$ ipython --no-banner

In [1]: import numpy as np

In [2]: np.set_printoptions(precision=3, suppress=True, linewidth=120, floatmode="fixed")

In [3]: F = np.load("sample9.npy")

In [4]: print(F)
[[5 8 5 8]
 [3 5 3 5]
 [5 8 5 8]
 [3 5 3 5]]

In [5]: proj = np.triu(np.array([[2, 1, 1, 1], [0, 2, 1, 1], [1, 1, 2, 1], [0, 1, 1, 2]]), 1) + np.eye(4)

In [6]: Y = proj @ F @ np.linalg.inv(proj)

In [7]: print(round(float(np.linalg.det(Y)), 3))
0.0

In [8]: print(np.trace(Y), np.trace(F))
20.0 20

In [9]: print(np.linalg.matrix_rank(Y))
2

In [10]: left, s, Vt = np.linalg.svd(F)

In [11]: print(s.round(3) + 0)
[22.180  0.180  0.000  0.000]

In [12]: Y = left[:, :2] @ np.diag(s[:2]) @ Vt[:2]

In [13]: print(np.round(np.linalg.norm(F - Y) / np.linalg.norm(F), 3))
0.0

In [14]: print(round(np.abs(F - Y).max(), 3))
0.0

In [15]: print(Y)
[[5.000 8.000 5.000 8.000]
 [3.000 5.000 3.000 5.000]
 [5.000 8.000 5.000 8.000]
 [3.000 5.000 3.000 5.000]]

In [16]: print(np.linalg.matrix_rank(F, rtol=0.05))
1

In [17]: left, s, Vt = np.linalg.svd(F)

In [18]: vecs = Vt[:(s > 1e-8).sum()]

In [19]: rng = np.random.default_rng(26)

In [20]: vec = F[3] + -2 * F[1] + rng.integers(2) * np.eye(4)[1]

In [21]: print(vec)
[-3.000 -4.000 -3.000 -5.000]

In [22]: print(np.allclose(vecs.T @ vecs @ vec, vec))
False

In [23]: print(np.diag(vecs.T @ vecs))
[0.500 0.500 0.500 0.500]

In [24]: print(np.linalg.matrix_rank(np.vstack([F, vec])))
3

In [25]: Y = np.array([[2, 2], [5, 4], [7, 8], [4, 6]])

In [26]: print(np.linalg.matrix_rank(F @ Y))
1

In [27]: print(np.einsum("ij->j", F))
[16 26 16 26]

In [28]: print(np.einsum("ik,kj->ij", F, Y))
[[117 130]
 [ 72  80]
 [117 130]
 [ 72  80]]

In [29]: r = np.linalg.matrix_rank(F)

In [30]: print(r)
2

In [31]: N = np.linalg.svd(F)[2][r:].T

In [32]: print(np.allclose(F @ N, 0))
True

In [33]: print([int(np.linalg.matrix_rank(F[:, :j + 1])) for j in range(4)])
[1, 2, 2, 2]

In [34]: print([int(np.linalg.matrix_rank(np.delete(F, i, axis=0))) for i in range(4)])
[2, 2, 2, 2]

In [35]: print(N.shape)
(4, 2)

In [36]: E = np.loadtxt("run15.csv", delimiter=",")

In [37]: print(E)
[[ 1.273 -4.454 -1.350 -3.844  5.256  5.001 -0.647  2.905  1.459  3.701  1.784]
 [-0.797  2.877 -4.961  0.245 -2.954  0.425 -4.540  1.608 -5.082  4.284  0.531]
 [ 1.217 -3.243  4.122  0.189  3.113  1.146  3.341 -0.969  4.857 -2.379  0.415]
 [-0.512  2.464 -5.060  2.317 -4.768  1.615 -4.050  0.143 -5.028  5.670  0.639]
 [ 0.891 -2.468  5.736 -0.084  3.013 -2.347  4.623 -1.399  5.514 -6.079 -0.943]
 [-0.075 -0.366  4.006  0.802  1.277 -2.628  3.129 -1.385  2.831 -5.412 -1.761]
 [ 0.094  0.024  0.557  0.913 -1.053 -0.610  1.245 -1.507  0.283 -0.685 -0.355]
 [-1.607  7.061 -0.673  4.627 -7.982 -5.716 -0.710 -2.166 -3.739 -2.885 -2.469]
 [-1.530  4.042 -3.140  2.497 -6.597 -2.542 -2.062 -1.020 -4.708  1.704 -0.906]
 [ 0.378 -1.515 -2.709 -2.955  2.761  2.928 -1.592  2.895 -0.677  2.141  0.840]
 [ 0.324 -1.100 -1.601 -1.827  1.371  2.369 -1.081  0.327 -0.724  2.555  1.288]
 [-1.579  3.853 -4.116  0.177 -2.831 -1.090 -2.997  1.335 -5.363  2.762  0.346]
 [-0.358 -0.646  3.587 -1.174  2.483 -3.011  2.501  0.195  3.243 -4.805 -0.681]
 [ 2.134 -5.713  1.075 -0.999  4.651  5.395  1.509  0.449  4.846  2.283  1.528]
 [ 0.632 -1.537  2.440  0.898  1.148  0.382  1.782 -1.279  2.126 -1.337 -0.386]
 [-1.058  4.872 -1.906  4.254 -8.252 -2.599 -2.113 -2.289 -3.862  1.484 -0.753]
 [-0.093  0.997 -3.486  0.653 -2.712  2.682 -2.975  0.040 -1.861  5.118  1.201]
 [-0.591 -0.543 -0.297 -2.866  2.941 -0.321  0.119  1.997 -0.884 -1.640 -0.531]
 [ 0.530 -1.455  2.665  0.628  1.009 -0.016  2.049 -0.977  2.880 -1.415 -0.151]
 [-0.527  3.617 -3.982  1.244 -5.075  0.220 -3.460 -0.117 -5.256  4.146  0.307]
 [-1.964  2.336 -0.717 -2.789  0.678 -3.275 -1.624  2.305 -2.667 -1.845 -1.188]
 [-0.110 -0.002  3.900  2.078 -1.253 -3.754  3.832 -2.500  3.326 -6.177 -1.885]
 [ 0.554 -0.009 -3.716 -0.698 -0.857  3.204 -2.945  1.119 -3.194  4.723  1.336]
 [-0.807  1.937  2.575  3.137 -3.101 -4.272  2.132 -2.293  1.008 -4.519 -1.651]
 [ 0.507 -0.442 -1.031 -2.741  3.367  0.821 -0.505  2.240 -0.554  0.503 -0.046]
 [ 1.130 -2.315  0.796 -1.982  4.049  1.853  0.850  1.092  2.614 -0.506  0.749]
 [ 0.013  0.772 -2.972 -2.554  0.831  0.387 -1.800  1.857 -3.317  1.709  0.648]
 [ 0.515 -2.775  5.802 -1.142  5.270 -1.881  4.076 -0.008  4.881 -6.272 -0.666]
 [ 0.106 -1.754 -2.341 -3.245  3.534  2.616 -1.775  2.246 -0.978  3.127  0.790]
 [-0.790  1.053  1.897  0.126  0.228 -3.308  0.685 -0.224 -0.021 -3.812 -0.920]
 [ 0.406 -1.484 -1.528 -1.938  2.110  2.532 -1.050  1.371 -0.509  2.546  0.322]
 [-1.680  4.037 -2.942 -0.855 -3.493 -3.534 -2.995  1.548 -4.840  0.337 -0.246]
 [-0.708  1.044  1.090 -2.110  1.591 -3.398  0.752  1.111  0.545 -2.786 -1.454]
 [ 0.865  0.899 -3.003  2.253 -3.770  2.020 -2.101 -0.829 -2.757  5.249  0.827]
 [ 0.087  2.624 -6.054 -0.377 -3.120  2.285 -4.462  1.395 -5.541  6.214  1.413]
 [ 0.279 -0.392 -1.760 -1.093  1.290  2.421 -1.121  1.357 -0.300  2.439  1.025]
 [-0.634  3.085 -5.116  1.194 -5.170  1.498 -4.189  0.303 -4.796  6.313  1.099]
 [ 1.343 -4.755  3.067 -2.816  6.610  2.174  2.169  1.518  4.412 -2.234  1.232]
 [-0.188  0.979 -2.235 -2.211  0.350  0.454 -2.064  2.840 -2.844  1.327  0.388]
 [ 1.122 -3.693  3.198 -0.031  3.945  2.976  2.152 -0.975  4.994 -0.488  0.566]]

In [38]: vec = np.array([5, 7, 9, 8, 7, 2, 6, 8, 4, 8, 2])

In [39]: target = E @ vec

In [40]: print(np.linalg.lstsq(E, target)[0])
[5.000 7.000 9.000 8.000 7.000 2.000 6.000 8.000 4.000 8.000 2.000]

In [41]: print(np.linalg.solve(E.T @ E, E.T @ target))
[5.000 7.000 9.000 8.000 7.000 2.000 6.000 8.000 4.000 8.000 2.000]

In [42]: target = target + 0.02 * rng.normal(size=40)

In [43]: print(target)
[ 37.389 -45.710  59.628 -39.065  42.603  15.415  -5.286 -59.490 -66.430  -1.844  -4.506 -44.488  17.681  69.037
  27.840 -53.351 -14.916 -13.481  32.884 -47.246 -43.137  -2.025 -16.934 -13.412  10.059  34.520 -29.405  51.811
   1.194 -13.579   5.859 -67.744  -8.577  -7.380 -41.206  12.464 -40.435  56.583 -18.173  64.183]

In [44]: b, *_ = np.linalg.lstsq(E, target)

In [45]: print(b.round())
[5.000 7.000 9.000 8.000 7.000 2.000 6.000 8.000 4.000 8.000 2.000]

In [46]: print(np.round(E.T @ (target - E @ b), 3) + 0)
[0.000 0.000 0.000 0.000 0.000 0.000 0.000 0.000 0.000 0.000 0.000]

In [47]: print(b)
[4.988 7.009 9.005 8.030 7.021 1.999 5.992 8.007 3.995 7.995 2.023]
